% ipython --no-banner

In [1]: import numpy as np

In [2]: import numpy.linalg as la

In [3]: np.set_printoptions(precision=3, suppress=True, linewidth=160)

In [4]: def tidy(a):
   ...:     return np.round(a, 3) + 0
   ...: 

In [5]: u = np.array([-2, 3, -1, 3, -8, -7, 7, 6, 3, 4]) + 0.5

In [6]: F = np.outer(u, u) / (u @ u)

In [7]: tidy(F)
Out[7]: 
array([[ 0.009, -0.02 ,  0.003, -0.02 ,  0.044,  0.038, -0.044, -0.038, -0.02 , -0.026],
       [-0.02 ,  0.048, -0.007,  0.048, -0.102, -0.089,  0.102,  0.089,  0.048,  0.061],
       [ 0.003, -0.007,  0.001, -0.007,  0.015,  0.013, -0.015, -0.013, -0.007, -0.009],
       [-0.02 ,  0.048, -0.007,  0.048, -0.102, -0.089,  0.102,  0.089,  0.048,  0.061],
       [ 0.044, -0.102,  0.015, -0.102,  0.219,  0.19 , -0.219, -0.19 , -0.102, -0.132],
       [ 0.038, -0.089,  0.013, -0.089,  0.19 ,  0.165, -0.19 , -0.165, -0.089, -0.114],
       [-0.044,  0.102, -0.015,  0.102, -0.219, -0.19 ,  0.219,  0.19 ,  0.102,  0.132],
       [-0.038,  0.089, -0.013,  0.089, -0.19 , -0.165,  0.19 ,  0.165,  0.089,  0.114],
       [-0.02 ,  0.048, -0.007,  0.048, -0.102, -0.089,  0.102,  0.089,  0.048,  0.061],
       [-0.026,  0.061, -0.009,  0.061, -0.132, -0.114,  0.132,  0.114,  0.061,  0.079]])

In [8]: # columns 1 and 3 are equal

In [9]: tidy(la.det(F))
Out[9]: np.float64(0.0)

In [10]: np.allclose(F, F.T)
Out[10]: True

In [11]: tidy(F @ F)
Out[11]: 
array([[ 0.009, -0.02 ,  0.003, -0.02 ,  0.044,  0.038, -0.044, -0.038, -0.02 , -0.026],
       [-0.02 ,  0.048, -0.007,  0.048, -0.102, -0.089,  0.102,  0.089,  0.048,  0.061],
       [ 0.003, -0.007,  0.001, -0.007,  0.015,  0.013, -0.015, -0.013, -0.007, -0.009],
       [-0.02 ,  0.048, -0.007,  0.048, -0.102, -0.089,  0.102,  0.089,  0.048,  0.061],
       [ 0.044, -0.102,  0.015, -0.102,  0.219,  0.19 , -0.219, -0.19 , -0.102, -0.132],
       [ 0.038, -0.089,  0.013, -0.089,  0.19 ,  0.165, -0.19 , -0.165, -0.089, -0.114],
       [-0.044,  0.102, -0.015,  0.102, -0.219, -0.19 ,  0.219,  0.19 ,  0.102,  0.132],
       [-0.038,  0.089, -0.013,  0.089, -0.19 , -0.165,  0.19 ,  0.165,  0.089,  0.114],
       [-0.02 ,  0.048, -0.007,  0.048, -0.102, -0.089,  0.102,  0.089,  0.048,  0.061],
       [-0.026,  0.061, -0.009,  0.061, -0.132, -0.114,  0.132,  0.114,  0.061,  0.079]])

In [12]: tidy(la.matrix_power(F, 3))
Out[12]: 
array([[ 0.009, -0.02 ,  0.003, -0.02 ,  0.044,  0.038, -0.044, -0.038, -0.02 , -0.026],
       [-0.02 ,  0.048, -0.007,  0.048, -0.102, -0.089,  0.102,  0.089,  0.048,  0.061],
       [ 0.003, -0.007,  0.001, -0.007,  0.015,  0.013, -0.015, -0.013, -0.007, -0.009],
       [-0.02 ,  0.048, -0.007,  0.048, -0.102, -0.089,  0.102,  0.089,  0.048,  0.061],
       [ 0.044, -0.102,  0.015, -0.102,  0.219,  0.19 , -0.219, -0.19 , -0.102, -0.132],
       [ 0.038, -0.089,  0.013, -0.089,  0.19 ,  0.165, -0.19 , -0.165, -0.089, -0.114],
       [-0.044,  0.102, -0.015,  0.102, -0.219, -0.19 ,  0.219,  0.19 ,  0.102,  0.132],
       [-0.038,  0.089, -0.013,  0.089, -0.19 , -0.165,  0.19 ,  0.165,  0.089,  0.114],
       [-0.02 ,  0.048, -0.007,  0.048, -0.102, -0.089,  0.102,  0.089,  0.048,  0.061],
       [-0.026,  0.061, -0.009,  0.061, -0.132, -0.114,  0.132,  0.114,  0.061,  0.079]])

In [13]: left, sig, VT = la.svd(F, full_matrices=False)

In [14]: tidy(left.T @ left)
Out[14]: 
array([[1., 0., 0., 0., 0., 0., 0., 0., 0., 0.],
       [0., 1., 0., 0., 0., 0., 0., 0., 0., 0.],
       [0., 0., 1., 0., 0., 0., 0., 0., 0., 0.],
       [0., 0., 0., 1., 0., 0., 0., 0., 0., 0.],
       [0., 0., 0., 0., 1., 0., 0., 0., 0., 0.],
       [0., 0., 0., 0., 0., 1., 0., 0., 0., 0.],
       [0., 0., 0., 0., 0., 0., 1., 0., 0., 0.],
       [0., 0., 0., 0., 0., 0., 0., 1., 0., 0.],
       [0., 0., 0., 0., 0., 0., 0., 0., 1., 0.],
       [0., 0., 0., 0., 0., 0., 0., 0., 0., 1.]])

In [15]: np.abs(left[:, 0]).round(6).argmax()
Out[15]: np.int64(4)

In [16]: tidy(sig)
Out[16]: array([1., 0., 0., 0., 0., 0., 0., 0., 0., 0.])

In [17]: tidy(np.abs(VT[0]))
Out[17]: array([0.094, 0.219, 0.031, 0.219, 0.468, 0.406, 0.468, 0.406, 0.219, 0.281])

In [18]: np.cumsum(sig ** 2) / np.sum(sig ** 2)
Out[18]: array([1., 1., 1., 1., 1., 1., 1., 1., 1., 1.])

In [19]: (sig > 1e-8).sum()
Out[19]: np.int64(1)

In [20]: np.sqrt((sig ** 2).sum()), tidy(la.norm(F))
Out[20]: (np.float64(1.0), np.float64(1.0))

In [21]: tidy(VT @ VT.T)
Out[21]: 
array([[1., 0., 0., 0., 0., 0., 0., 0., 0., 0.],
       [0., 1., 0., 0., 0., 0., 0., 0., 0., 0.],
       [0., 0., 1., 0., 0., 0., 0., 0., 0., 0.],
       [0., 0., 0., 1., 0., 0., 0., 0., 0., 0.],
       [0., 0., 0., 0., 1., 0., 0., 0., 0., 0.],
       [0., 0., 0., 0., 0., 1., 0., 0., 0., 0.],
       [0., 0., 0., 0., 0., 0., 1., 0., 0., 0.],
       [0., 0., 0., 0., 0., 0., 0., 1., 0., 0.],
       [0., 0., 0., 0., 0., 0., 0., 0., 1., 0.],
       [0., 0., 0., 0., 0., 0., 0., 0., 0., 1.]])

In [22]: np.allclose(left * sig @ VT, F)
Out[22]: True

In [23]: rk = la.matrix_rank(F)

In [24]: rk
Out[24]: np.int64(1)

In [25]: null = la.svd(F)[2][rk:].T

In [26]: np.allclose(F @ null, 0)
Out[26]: True

In [27]: la.matrix_rank(F.T @ F), la.matrix_rank(F @ F.T)
Out[27]: (np.int64(1), np.int64(1))

In [28]: [int(la.matrix_rank(F[:, :j + 1])) for j in range(10)]
Out[28]: [1, 1, 1, 1, 1, 1, 1, 1, 1, 1]

In [29]: tidy(null @ null.T)
Out[29]: 
array([[ 0.991,  0.02 , -0.003,  0.02 , -0.044, -0.038,  0.044,  0.038,  0.02 ,  0.026],
       [ 0.02 ,  0.952,  0.007, -0.048,  0.102,  0.089, -0.102, -0.089, -0.048, -0.061],
       [-0.003,  0.007,  0.999,  0.007, -0.015, -0.013,  0.015,  0.013,  0.007,  0.009],
       [ 0.02 , -0.048,  0.007,  0.952,  0.102,  0.089, -0.102, -0.089, -0.048, -0.061],
       [-0.044,  0.102, -0.015,  0.102,  0.781, -0.19 ,  0.219,  0.19 ,  0.102,  0.132],
       [-0.038,  0.089, -0.013,  0.089, -0.19 ,  0.835,  0.19 ,  0.165,  0.089,  0.114],
       [ 0.044, -0.102,  0.015, -0.102,  0.219,  0.19 ,  0.781, -0.19 , -0.102, -0.132],
       [ 0.038, -0.089,  0.013, -0.089,  0.19 ,  0.165, -0.19 ,  0.835, -0.089, -0.114],
       [ 0.02 , -0.048,  0.007, -0.048,  0.102,  0.089, -0.102, -0.089,  0.952, -0.061],
       [ 0.026, -0.061,  0.009, -0.061,  0.132,  0.114, -0.132, -0.114, -0.061,  0.921]])

In [30]: other = F / la.norm(F, axis=1, keepdims=True)

In [31]: G = other @ other.T

In [32]: np.argwhere(np.triu(np.abs(G) > 0.95, 1))
Out[32]: 
array([[0, 1],
       [0, 2],
       [0, 3],
       [0, 4],
       [0, 5],
       [0, 6],
       [0, 7],
       [0, 8],
       [0, 9],
       [1, 2],
       [1, 3],
       [1, 4],
       [1, 5],
       [1, 6],
       [1, 7],
       [1, 8],
       [1, 9],
       [2, 3],
       [2, 4],
       [2, 5],
       [2, 6],
       [2, 7],
       [2, 8],
       [2, 9],
       [3, 4],
       [3, 5],
       [3, 6],
       [3, 7],
       [3, 8],
       [3, 9],
       [4, 5],
       [4, 6],
       [4, 7],
       [4, 8],
       [4, 9],
       [5, 6],
       [5, 7],
       [5, 8],
       [5, 9],
       [6, 7],
       [6, 8],
       [6, 9],
       [7, 8],
       [7, 9],
       [8, 9]])

In [33]: (G - 2 * np.eye(10)).round(6).argmax(axis=1)
Out[33]: array([2, 3, 0, 1, 0, 0, 1, 1, 1, 1])

In [34]: (np.abs(G) > 0.9).astype(int)
Out[34]: 
array([[1, 1, 1, 1, 1, 1, 1, 1, 1, 1],
       [1, 1, 1, 1, 1, 1, 1, 1, 1, 1],
       [1, 1, 1, 1, 1, 1, 1, 1, 1, 1],
       [1, 1, 1, 1, 1, 1, 1, 1, 1, 1],
       [1, 1, 1, 1, 1, 1, 1, 1, 1, 1],
       [1, 1, 1, 1, 1, 1, 1, 1, 1, 1],
       [1, 1, 1, 1, 1, 1, 1, 1, 1, 1],
       [1, 1, 1, 1, 1, 1, 1, 1, 1, 1],
       [1, 1, 1, 1, 1, 1, 1, 1, 1, 1],
       [1, 1, 1, 1, 1, 1, 1, 1, 1, 1]])

In [35]: data = np.load("a.npy")

In [36]: tidy(data)
Out[36]: 
array([[ 2.427, -1.734,  2.669,  2.997],
       [ 3.538, -1.932, -2.87 , -0.716],
       [ 1.454, -0.539, -4.065, -2.465],
       [ 3.39 , -1.824, -3.056, -0.917],
       [ 2.448, -1.179, -3.773, -1.84 ],
       [-4.046,  2.346,  1.733, -0.345],
       [-2.911,  1.489,  3.497,  1.443],
       [-3.282,  1.747,  3.174,  1.049],
       [ 1.494, -1.22 ,  3.374,  3.146],
       [-3.973,  2.277,  2.004, -0.112],
       [ 2.402, -1.721,  2.692,  3.003]])

In [37]: left, sig, VT = la.svd(data)

In [38]: tidy(sig)
Out[38]: array([13.59 ,  9.504,  0.   ,  0.   ])

In [39]: other = left[:, :2] @ np.diag(sig[:2]) @ VT[:2]

In [40]: la.matrix_rank(data, rtol=0.05)
Out[40]: np.int64(2)

In [41]: tidy(la.norm(data - other, 2)), tidy(sig[2])
Out[41]: (np.float64(0.0), np.float64(0.0))

In [42]: Ac = data - data.mean(axis=0)

In [43]: left, sig, VT = la.svd(Ac, full_matrices=False)

In [44]: np.searchsorted(np.cumsum(sig ** 2) / (sig ** 2).sum(), 0.9) + 1
Out[44]: np.int64(2)

In [45]: tidy((sig ** 2).sum() ** 2 / (sig ** 4).sum())
Out[45]: np.float64(1.758)

In [46]: tidy(Ac.mean(axis=0))
Out[46]: array([0., 0., 0., 0.])

In [47]: rng = np.random.default_rng(796)

In [48]: labels = rng.permutation(10)

In [49]: labels
Out[49]: array([8, 4, 2, 6, 7, 1, 9, 3, 5, 0])

In [50]: other = F[labels][:, labels]

In [51]: tidy(np.sort(np.abs(la.eigvals(other))))
Out[51]: array([0., 0., 0., 0., 0., 0., 0., 0., 0., 1.])

In [52]: np.allclose(other, F)
Out[52]: False

In [53]: np.trace(other)
Out[53]: np.float64(1.0)

In [54]: tidy(la.det(other)), tidy(la.det(F[labels]))
Out[54]: (np.float64(0.0), np.float64(0.0))

In [55]: feats = np.loadtxt("mat.csv", delimiter=",")

In [56]: feats
Out[56]: 
array([[ 2., -2.,  0.,  2., -3.,  2., -2.,  1.,  0.,  2., -1.],
       [ 1.,  1., -3.,  2.,  2., -1.,  1., -3., -1.,  1.,  2.],
       [-2.,  2., -3.,  3.,  1., -2.,  3.,  0., -2., -3.,  3.],
       [ 3.,  2.,  2., -1., -1., -3., -1.,  0., -3.,  2.,  2.],
       [ 2.,  0., -1.,  0., -2.,  0.,  2.,  3., -1., -2.,  1.],
       [ 2.,  2., -1.,  3., -3.,  3., -3.,  1.,  1.,  3., -1.],
       [-2., -3.,  3.,  2.,  3., -2.,  3., -2.,  2., -2., -2.],
       [ 0., -4.,  6., -2., -7.,  4., -4.,  7.,  2.,  0., -5.]])

In [57]: # rows and columns are dependent

In [58]: np.count_nonzero(feats)
Out[58]: np.int64(79)

In [59]: feats[8]
Traceback (most recent call last):
  Cell In[59], line 1
    feats[8]
IndexError: index 8 is out of bounds for axis 0 with size 8


In [60]: la.rank(feats)
Traceback (most recent call last):
  Cell In[60], line 1
    la.rank(feats)
AttributeError: module 'numpy.linalg' has no attribute 'rank'


In [61]: np.unravel_index(np.abs(feats).argmax(), feats.shape)
Out[61]: (np.int64(7), np.int64(4))

In [62]: feats.sum(axis=0)
Out[62]: array([  6.,  -2.,   3.,   9., -10.,   1.,  -1.,   7.,  -2.,   1.,  -1.])

In [63]: np.allclose(feats[:-1].T @ la.lstsq(feats[:-1].T, feats[-1])[0], feats[-1])
Out[63]: True

In [64]: tidy(np.trace(la.pinv(feats) @ feats))
Out[64]: np.float64(7.0)

In [65]: left, sig, VT = la.svd(feats)

In [66]: evecs = VT[:(sig > 1e-8).sum()]

In [67]: vec = feats[7] + 5 * feats[0] + rng.integers(2) * np.eye(11)[5]

In [68]: vec
Out[68]: array([ 10., -14.,   6.,   8., -22.,  14., -14.,  12.,   2.,  10., -10.])

In [69]: tidy(la.norm(vec - evecs.T @ evecs @ vec))
Out[69]: np.float64(0.0)

In [70]: np.allclose(evecs.T @ evecs @ vec, vec)
Out[70]: True

In [71]: u, g = feats[5], feats[2]

In [72]: u @ g
Out[72]: np.float64(-20.0)

In [73]: u @ u
Out[73]: np.float64(57.0)

In [74]: p = (u @ g) / (u @ u) * u

In [75]: tidy(la.norm(u + g) ** 2 + la.norm(u - g) ** 2)
Out[75]: np.float64(238.0)

In [76]: tidy(p)
Out[76]: array([-0.702, -0.702,  0.351, -1.053,  1.053, -1.053,  1.053, -0.351, -0.351, -1.053,  0.351])

In [77]: tidy((g - p) @ u)
Out[77]: np.float64(0.0)

In [78]: np.outer(u, g)
Out[78]: 
array([[-4.,  4., -6.,  6.,  2., -4.,  6.,  0., -4., -6.,  6.],
       [-4.,  4., -6.,  6.,  2., -4.,  6.,  0., -4., -6.,  6.],
       [ 2., -2.,  3., -3., -1.,  2., -3., -0.,  2.,  3., -3.],
       [-6.,  6., -9.,  9.,  3., -6.,  9.,  0., -6., -9.,  9.],
       [ 6., -6.,  9., -9., -3.,  6., -9., -0.,  6.,  9., -9.],
       [-6.,  6., -9.,  9.,  3., -6.,  9.,  0., -6., -9.,  9.],
       [ 6., -6.,  9., -9., -3.,  6., -9., -0.,  6.,  9., -9.],
       [-2.,  2., -3.,  3.,  1., -2.,  3.,  0., -2., -3.,  3.],
       [-2.,  2., -3.,  3.,  1., -2.,  3.,  0., -2., -3.,  3.],
       [-6.,  6., -9.,  9.,  3., -6.,  9.,  0., -6., -9.,  9.],
       [ 2., -2.,  3., -3., -1.,  2., -3., -0.,  2.,  3., -3.]])

In [79]: rk = la.matrix_rank(feats)

In [80]: rk
Out[80]: np.int64(7)

In [81]: null = la.svd(feats)[2][rk:].T

In [82]: [int(la.matrix_rank(feats[:i])) for i in range(1, len(feats) + 1)]
Out[82]: [1, 2, 3, 4, 5, 6, 7, 7]

In [83]: np.allclose(feats @ null, 0)
Out[83]: True

In [84]: [int(la.matrix_rank(feats[:, :j + 1])) for j in range(11)]
Out[84]: [1, 2, 3, 4, 5, 6, 7, 7, 7, 7, 7]

In [85]: A = np.load("layer8.npy")

In [86]: A
Out[86]: 
array([[-1.,  1.,  0.,  0.,  0.,  0.,  0.,  0.,  0.,  0.,  0.],
       [ 0., -1.,  1.,  0.,  0.,  0.,  0.,  0.,  0.,  0.,  0.],
       [ 0.,  0., -1.,  1.,  0.,  0.,  0.,  0.,  0.,  0.,  0.],
       [ 0.,  0.,  0., -1.,  1.,  0.,  0.,  0.,  0.,  0.,  0.],
       [ 0.,  0.,  0.,  0., -1.,  1.,  0.,  0.,  0.,  0.,  0.],
       [ 0.,  0.,  0.,  0.,  0., -1.,  1.,  0.,  0.,  0.,  0.],
       [ 0.,  0.,  0.,  0.,  0.,  0., -1.,  1.,  0.,  0.,  0.],
       [ 0.,  0.,  0.,  0.,  0.,  0.,  0., -1.,  1.,  0.,  0.],
       [ 0.,  0.,  0.,  0.,  0.,  0.,  0.,  0., -1.,  1.,  0.],
       [ 0.,  0.,  0.,  0.,  0.,  0.,  0.,  0.,  0., -1.,  1.],
       [ 0.,  0.,  0.,  0.,  0.,  0.,  0.,  0.,  0.,  0., -1.]])

In [87]: # triangular: eigenvalues sit on the diagonal

In [88]: other = la.inv(A)

In [89]: (np.abs(other) > 1e-9).astype(int)
Out[89]: 
array([[1, 1, 1, 1, 1, 1, 1, 1, 1, 1, 1],
       [0, 1, 1, 1, 1, 1, 1, 1, 1, 1, 1],
       [0, 0, 1, 1, 1, 1, 1, 1, 1, 1, 1],
       [0, 0, 0, 1, 1, 1, 1, 1, 1, 1, 1],
       [0, 0, 0, 0, 1, 1, 1, 1, 1, 1, 1],
       [0, 0, 0, 0, 0, 1, 1, 1, 1, 1, 1],
       [0, 0, 0, 0, 0, 0, 1, 1, 1, 1, 1],
       [0, 0, 0, 0, 0, 0, 0, 1, 1, 1, 1],
       [0, 0, 0, 0, 0, 0, 0, 0, 1, 1, 1],
       [0, 0, 0, 0, 0, 0, 0, 0, 0, 1, 1],
       [0, 0, 0, 0, 0, 0, 0, 0, 0, 0, 1]])

In [90]: other
Out[90]: 
array([[-1., -1., -1., -1., -1., -1., -1., -1., -1., -1., -1.],
       [-0., -1., -1., -1., -1., -1., -1., -1., -1., -1., -1.],
       [-0., -0., -1., -1., -1., -1., -1., -1., -1., -1., -1.],
       [-0., -0., -0., -1., -1., -1., -1., -1., -1., -1., -1.],
       [-0., -0., -0., -0., -1., -1., -1., -1., -1., -1., -1.],
       [-0., -0., -0., -0., -0., -1., -1., -1., -1., -1., -1.],
       [-0., -0., -0., -0., -0., -0., -1., -1., -1., -1., -1.],
       [-0., -0., -0., -0., -0., -0., -0., -1., -1., -1., -1.],
       [-0., -0., -0., -0., -0., -0., -0., -0., -1., -1., -1.],
       [-0., -0., -0., -0., -0., -0., -0., -0., -0., -1., -1.],
       [-0., -0., -0., -0., -0., -0., -0., -0., -0., -0., -1.]])

In [91]: tidy(la.det(A) * la.det(other))
Out[91]: np.float64(1.0)

In [92]: tidy(la.slogdet(A)[0])
Out[92]: np.float64(-1.0)

In [93]: A @ other
Out[93]: 
array([[1., 0., 0., 0., 0., 0., 0., 0., 0., 0., 0.],
       [0., 1., 0., 0., 0., 0., 0., 0., 0., 0., 0.],
       [0., 0., 1., 0., 0., 0., 0., 0., 0., 0., 0.],
       [0., 0., 0., 1., 0., 0., 0., 0., 0., 0., 0.],
       [0., 0., 0., 0., 1., 0., 0., 0., 0., 0., 0.],
       [0., 0., 0., 0., 0., 1., 0., 0., 0., 0., 0.],
       [0., 0., 0., 0., 0., 0., 1., 0., 0., 0., 0.],
       [0., 0., 0., 0., 0., 0., 0., 1., 0., 0., 0.],
       [0., 0., 0., 0., 0., 0., 0., 0., 1., 0., 0.],
       [0., 0., 0., 0., 0., 0., 0., 0., 0., 1., 0.],
       [0., 0., 0., 0., 0., 0., 0., 0., 0., 0., 1.]])

In [94]: tidy(la.inv(other))
Out[94]: 
array([[-1.,  1.,  0.,  0.,  0.,  0.,  0.,  0.,  0.,  0.,  0.],
       [ 0., -1.,  1.,  0.,  0.,  0.,  0.,  0.,  0.,  0.,  0.],
       [ 0.,  0., -1.,  1.,  0.,  0.,  0.,  0.,  0.,  0.,  0.],
       [ 0.,  0.,  0., -1.,  1.,  0.,  0.,  0.,  0.,  0.,  0.],
       [ 0.,  0.,  0.,  0., -1.,  1.,  0.,  0.,  0.,  0.,  0.],
       [ 0.,  0.,  0.,  0.,  0., -1.,  1.,  0.,  0.,  0.,  0.],
       [ 0.,  0.,  0.,  0.,  0.,  0., -1.,  1.,  0.,  0.,  0.],
       [ 0.,  0.,  0.,  0.,  0.,  0.,  0., -1.,  1.,  0.,  0.],
       [ 0.,  0.,  0.,  0.,  0.,  0.,  0.,  0., -1.,  1.,  0.],
       [ 0.,  0.,  0.,  0.,  0.,  0.,  0.,  0.,  0., -1.,  1.],
       [ 0.,  0.,  0.,  0.,  0.,  0.,  0.,  0.,  0.,  0., -1.]])
